$ ipython --no-banner

In [1]: import numpy as np

In [2]: np.set_printoptions(precision=1, suppress=True, linewidth=200, floatmode="fixed")

In [3]: F = np.load("dump.npy")

In [4]: F
Out[4]: 
array([[-1.0,  1.0,  1.0],
       [ 1.0, -1.0,  1.0],
       [ 1.0,  1.0, -1.0]])

In [5]: ev, V = np.linalg.eigh(F)

In [6]: x = np.array([1, 0, 0])

In [7]: x @ F @ x
Out[7]: np.float64(-1.0)

In [8]: np.abs(F).sum(axis=1).max(), round(float(np.abs(ev).max()), 1)
Out[8]: (np.float64(3.0), 2.0)

In [9]: V * np.abs(ev) @ V.T
Out[9]: 
array([[ 1.7, -0.3, -0.3],
       [-0.3,  1.7, -0.3],
       [-0.3, -0.3,  1.7]])

In [10]: (np.sign(V[:, -1].round(6)) == np.sign(V[0, -1].round(6))).astype(int)
Out[10]: array([1, 1, 1])

In [11]: x @ F @ x / (x @ x), np.round(ev[0], 1), ev[-1]
Out[11]: (np.float64(-1.0), np.float64(-2.0), np.float64(1.0))

In [12]: mat = np.loadtxt("data.csv", delimiter=",")

In [13]: mat
Out[13]: 
array([[13.0, -3.0,  3.0, 11.0],
       [-3.0, 11.0,  4.0,  1.0],
       [ 3.0,  4.0, 10.0,  6.0],
       [11.0,  1.0,  6.0, 11.0]])

In [14]: np.linalg.matrix_rank(F)
Out[14]: np.int64(3)

In [15]: F - F[0]
Out[15]: 
array([[ 0.0,  0.0,  0.0],
       [ 2.0, -2.0,  0.0],
       [ 2.0,  0.0, -2.0]])

In [16]: F.shape
Out[16]: (3, 3)

In [17]: F.sum(axis=1)
Out[17]: array([1.0, 1.0, 1.0])

In [18]: print(np.abs(F).max())
1.0

In [19]: np.round(np.linalg.norm(F), 1)
Out[19]: np.float64(3.0)

In [20]: print(np.diff(F, axis=0))
[[ 2.0 -2.0  0.0]
 [ 0.0  2.0 -2.0]]

In [21]: print([round(float(x), 1) for x in np.linalg.svd(mat, compute_uv=False)[:3]])
[25.6, 14.8, 4.6]

In [22]: np.argsort(-np.linalg.norm(mat, axis=0).round(6), kind="stable")[:3]
Out[22]: array([0, 3, 2])

In [23]: np.linalg.cond(mat) > 100
Out[23]: np.True_

In [24]: np.allclose(mat[:-1].T @ np.linalg.lstsq(mat[:-1].T, mat[-1])[0], mat[-1])
Out[24]: True

In [25]: np.unique(mat.round(6), axis=0).shape
Out[25]: (4, 4)

In [26]: K = np.load("case9.npy")

In [27]: K
Out[27]: 
array([[-8.0,  3.5, -4.9],
       [ 4.7, -8.8,  0.1],
       [-4.6, -8.9,  0.2],
       [-4.8,  0.8, -8.8],
       [-7.4, -5.7,  3.6],
       [ 8.7, -4.0,  2.9],
       [ 6.3, -3.9, -6.8],
       [-3.9,  7.5, -5.4],
       [-6.4,  6.9,  3.5],
       [-1.3, -9.9, -0.5]])

In [28]: Q, V = np.linalg.qr(K[:, :2])[0], np.linalg.qr(K[:, 2:])[0]

In [29]: sv = np.linalg.svd(Q.T @ V, compute_uv=False)

In [30]: print((sv > 0.9).sum())
0

In [31]: np.degrees(np.arccos(sv.clip(0, 1)))
Out[31]: array([80.0])

In [32]: print(round(float(np.linalg.norm(Q @ Q.T - V @ V.T, 2)), 1))
1.0

In [33]: sv
Out[33]: array([0.2])

In [34]: Xs = (K - K.mean(axis=0)) / K.std(axis=0)

In [35]: Xs.std(axis=0)
Out[35]: array([1.0, 1.0, 1.0])

In [36]: c = np.linalg.lstsq(np.delete(Xs, 1, axis=1), Xs[:, 1])[0]

In [37]: round(1 - np.var(Xs[:, 1] - np.delete(Xs, 1, axis=1) @ c), 1)
Out[37]: np.float64(0.3)

In [38]: M = np.loadtxt("x.csv", delimiter=",")

In [39]: M
Out[39]: 
array([[0.0, 0.0, 2.0],
       [0.0, 0.0, 0.0],
       [2.0, 0.0, 0.0]])

In [40]: proj = np.triu(np.array([[2, 1, 1], [-3, 0, 3], [-2, 2, -2]]), 1) + np.eye(3)

In [41]: B = proj @ M @ np.linalg.inv(proj)

In [42]: np.linalg.matrix_rank(B)
Out[42]: np.int64(2)

In [43]: np.trace(B), np.trace(M)
Out[43]: (np.float64(0.0), np.float64(0.0))

In [44]: np.linalg.pinv(M)
Out[44]: 
array([[0.0, 0.0, 0.5],
       [0.0, 0.0, 0.0],
       [0.5, 0.0, 0.0]])

In [45]: M @ M.T
Out[45]: 
array([[4.0, 0.0, 0.0],
       [0.0, 0.0, 0.0],
       [0.0, 0.0, 4.0]])

In [46]: (np.linalg.matrix_power((M != 0) + (M.T != 0) + np.eye(3), 3) > 0).astype(int)
Out[46]: 
array([[1, 0, 1],
       [0, 1, 0],
       [1, 0, 1]])

In [47]: (M != 0).astype(int)
Out[47]: 
array([[0, 0, 1],
       [0, 0, 0],
       [1, 0, 0]])

In [48]: np.round(np.linalg.det(M), 1)
Out[48]: np.float64(0.0)

In [49]: M @ M
Out[49]: 
array([[4.0, 0.0, 0.0],
       [0.0, 0.0, 0.0],
       [0.0, 0.0, 4.0]])

In [50]: left, sv, Vt = np.linalg.svd(M)

In [51]: V = Vt[:(sv > 1e-8).sum()]

In [52]: rng = np.random.default_rng(25)

In [53]: x = M[2] + 3 * M[1] + rng.integers(2) * np.eye(3)[2]

In [54]: x
Out[54]: array([2.0, 0.0, 1.0])

In [55]: np.diag(V.T @ V)
Out[55]: array([1.0, 0.0, 1.0])

In [56]: np.allclose(V.T @ V @ x, x)
Out[56]: True

In [57]: V.T @ V
Out[57]: 
array([[1.0, 0.0, 0.0],
       [0.0, 0.0, 0.0],
       [0.0, 0.0, 1.0]])

In [58]: data = np.load("sample2.npy")

In [59]: data
Out[59]: 
array([[1, 1, 6],
       [0, 6, 2],
       [5, 0, 2],
       [9, 0, 0],
       [5, 1, 0],
       [5, 3, 0],
       [1, 0, 8],
       [7, 1, 0],
       [7, 1, 0],
       [0, 4, 6],
       [7, 0, 3],
       [5, 0, 2],
       [7, 0, 1],
       [3, 3, 0],
       [3, 4, 0],
       [3, 4, 0],
       [9, 0, 4]])

In [60]: data.sum(axis=1)
Out[60]: array([ 8,  8,  7,  9,  6,  8,  9,  8,  8, 10, 10,  7,  8,  6,  7,  7, 13])

In [61]: data.shape
Out[61]: (17, 3)

In [62]: np.linalg.svd(data, compute_uv=False)
Out[62]: array([23.0, 12.4,  9.2])

In [63]: data.mean(axis=0)
Out[63]: array([4.5, 1.6, 2.0])

In [64]: print(round(float(np.linalg.norm(data)), 1))
27.7

In [65]: z = data[:, 2] > np.median(data[:, 2])

In [66]: u = data[z].mean(axis=0) - data[~z].mean(axis=0)

In [67]: np.round((((data - data.mean(axis=0)) @ u > 0) == z).mean(), 1)
Out[67]: np.float64(0.9)

In [68]: W2 = data[[0, 9]].astype(float)

In [69]: for _ in range(5):
    ...:     z = np.linalg.norm(data[:, None] - W2, axis=-1).argmin(axis=1)
    ...:     W2 = np.array([data[z == j].mean(axis=0) for j in range(2)])
    ...: 

In [70]: z
Out[70]: array([1, 1, 0, 0, 0, 0, 1, 0, 0, 1, 0, 0, 0, 1, 1, 1, 0])

In [71]: np.abs(W2[1] - W2[0]).argmax()
Out[71]: np.int64(0)

In [72]: x = np.array([-3, 0, 1])

In [73]: rhs = data @ x

In [74]: np.round(np.linalg.pinv(data) @ data, 1) + 0
Out[74]: 
array([[1.0, 0.0, 0.0],
       [0.0, 1.0, 0.0],
       [0.0, 0.0, 1.0]])

In [75]: np.round(np.linalg.lstsq(data, rhs)[0], 1) + 0
Out[75]: array([-3.0,  0.0,  1.0])

In [76]: rhs = rhs + 0.3 * rng.normal(size=17)

In [77]: rhs
Out[77]: array([  3.0,   1.8, -13.7, -27.0, -14.7, -14.7,   4.8, -20.3, -20.4,   5.9, -18.0, -12.7, -20.1,  -8.9,  -8.6,  -8.6, -23.2])

In [78]: c, *_ = np.linalg.lstsq(data, rhs)

In [79]: c.round()
Out[79]: array([-3.0,  0.0,  1.0])

In [80]: np.round(data.T @ (rhs - data @ c), 1) + 0
Out[80]: array([0.0, 0.0, 0.0])

In [81]: m1 = np.load("mat.npy")

In [82]: m1
Out[82]: 
array([[-1.3, -2.0,  4.0],
       [ 0.4,  0.4,  1.0],
       [-1.0, -2.5, -0.4],
       [ 0.2,  3.9,  3.2],
       [-0.1,  2.5,  0.4],
       [ 0.6, -1.3, -0.5],
       [ 2.5, -5.9, -4.9],
       [-1.3,  1.5, -3.1],
       [-1.3, -2.4,  4.3],
       [ 1.8,  1.0,  3.6],
       [ 1.1,  1.3, -2.1],
       [-3.2, -1.7,  0.8],
       [-1.4, -0.4,  3.1],
       [ 0.2, -0.9, -5.8],
       [-1.9,  0.1, -1.4],
       [ 0.0, -0.5,  4.2],
       [ 1.6, -1.8,  2.5],
       [ 2.3, -0.4, -0.4],
       [-1.6,  0.0, -4.7],
       [-0.4, -1.4, -4.8],
       [ 0.7, -0.4, -0.8],
       [-0.9, -0.7, -1.7],
       [-0.1,  1.1,  2.0],
       [ 0.8,  0.6,  1.4],
       [ 2.0, -0.2,  0.4],
       [ 1.5,  1.4, -2.9],
       [ 1.0,  0.9,  1.3]])

In [83]: Xs = m1 - m1.mean(axis=0)

In [84]: V = np.linalg.svd(Xs)[2][:1]

In [85]: B = Xs - Xs @ V.T @ V

In [86]: np.cov(Xs @ V.T, rowvar=False)
Out[86]: array(9.1)

In [87]: print(np.round(np.diag(V.T @ V), 1) + 0)
[0.0 0.0 1.0]

In [88]: A = np.load("test8.npy")

In [89]: A
Out[89]: 
array([[-1.0,  1.0,  1.0,  1.0],
       [ 1.0, -1.0,  1.0,  1.0],
       [ 1.0,  1.0, -1.0,  1.0],
       [ 1.0,  1.0,  1.0, -1.0]])

In [90]: A @ A.T
Out[90]: 
array([[4.0, 0.0, 0.0, 0.0],
       [0.0, 4.0, 0.0, 0.0],
       [0.0, 0.0, 4.0, 0.0],
       [0.0, 0.0, 0.0, 4.0]])

In [91]: A[:, 2] @ A[:, 1]
Out[91]: np.float64(0.0)

In [92]: Q = A.astype(float).copy()

In [93]: for j in range(4):
    ...:     Q[:, j] -= Q[:, :j] @ (Q[:, :j].T @ Q[:, j])
    ...:     Q[:, j] /= np.linalg.norm(Q[:, j])
    ...: 

In [94]: Q
Out[94]: 
array([[-0.5,  0.5,  0.5,  0.5],
       [ 0.5, -0.5,  0.5,  0.5],
       [ 0.5,  0.5, -0.5,  0.5],
       [ 0.5,  0.5,  0.5, -0.5]])

In [95]: Q.T @ Q
Out[95]: 
array([[1.0, 0.0, 0.0, 0.0],
       [0.0, 1.0, 0.0, 0.0],
       [0.0, 0.0, 1.0, 0.0],
       [0.0, 0.0, 0.0, 1.0]])

In [96]: proj = np.triu(np.array([[2, 0, -3, -2], [-3, 1, -1, -1], [-2, 1, -3, -1], [3, -3, -3, 0]]), 1) + np.eye(4)

In [97]: B = proj @ A @ np.linalg.inv(proj)

In [98]: print(np.round(np.linalg.det(B), 1))
-16.0

In [99]: proj @ A - A @ proj
Out[99]: 
array([[-5.0, -5.0, -1.0, -1.0],
       [-2.0, -2.0,  2.0,  2.0],
       [-1.0, -1.0,  3.0,  3.0],
       [ 0.0,  0.0,  4.0,  4.0]])

In [100]: ev, V = np.linalg.eigh(A)

In [101]: np.round(V.T @ A @ V, 1) + 0
Out[101]: 
array([[-2.0,  0.0,  0.0,  0.0],
       [ 0.0, -2.0,  0.0,  0.0],
       [ 0.0,  0.0, -2.0,  0.0],
       [ 0.0,  0.0,  0.0,  2.0]])

In [102]: np.linalg.eigvalsh(A @ A)
Out[102]: array([4.0, 4.0, 4.0, 4.0])

In [103]: np.round(V.T @ V, 1) + 0
Out[103]: 
array([[1.0, 0.0, 0.0, 0.0],
       [0.0, 1.0, 0.0, 0.0],
       [0.0, 0.0, 1.0, 0.0],
       [0.0, 0.0, 0.0, 1.0]])

In [104]: ev.sum(), np.trace(A)
Out[104]: (np.float64(-4.0), np.float64(-4.0))

In [105]: print(np.linalg.svd(A, compute_uv=False))
[2.0 2.0 2.0 2.0]

In [106]: print(np.unique(ev.round(6) + 0, return_counts=True)[1])
[3 1]

In [107]: np.linalg.eigvalsh(A + 3 * np.eye(4))
Out[107]: array([1.0, 1.0, 1.0, 5.0])

In [108]: X = np.array([[1, -2, 4, -8], [1, -1, 1, -1], [1, 0, 0, 0]])

In [109]: X
Out[109]: 
array([[ 1, -2,  4, -8],
       [ 1, -1,  1, -1],
       [ 1,  0,  0,  0]])

In [110]: B = X + rng.integers(-2, 3, (3, 1)) @ rng.integers(-2, 3, (1, 4))

In [111]: B
Out[111]: 
array([[-1, -2,  6, -6],
       [ 1, -1,  1, -1],
       [ 0,  0,  1,  1]])

In [112]: np.linalg.matrix_rank(B - X, tol=1e-8)
Out[112]: np.int64(1)

In [113]: B - X
Out[113]: 
array([[-2,  0,  2,  2],
       [ 0,  0,  0,  0],
       [-1,  0,  1,  1]])

In [114]: np.round(np.linalg.svd(B - X, compute_uv=False), 1) + 0
Out[114]: array([3.9, 0.0, 0.0])

In [115]: B = X[0, 0] * X[1:] - np.outer(X[1:, 0], X[0])

In [116]: B
Out[116]: 
array([[ 0,  1, -3,  7],
       [ 0,  2, -4,  8]])

In [117]: X[:, 0] / X[0, 0]
Out[117]: array([1.0, 1.0, 1.0])

In [118]: np.linalg.matrix_rank(B), np.linalg.matrix_rank(X)
Out[118]: (np.int64(2), np.int64(3))

In [119]: np.flatnonzero(~B.round(6).any(axis=1))
Out[119]: array([], dtype=int64)

In [120]: Xs = K - K.mean(axis=0)

In [121]: V = np.linalg.svd(Xs)[2][:1]

In [122]: B = Xs - Xs @ V.T @ V

In [123]: B.std(axis=0)
Out[123]: array([3.7, 2.7, 4.0])

In [124]: np.linalg.norm(B, axis=1).round(6).argmax()
Out[124]: np.int64(4)

In [125]: np.round(np.diag(V.T @ V), 1) + 0
Out[125]: array([0.4, 0.6, 0.0])

In [126]: (Xs @ V.T).std(axis=0)
Out[126]: array([7.2])

In [127]: print(np.cov(Xs @ V.T, rowvar=False))
57.91303599107972
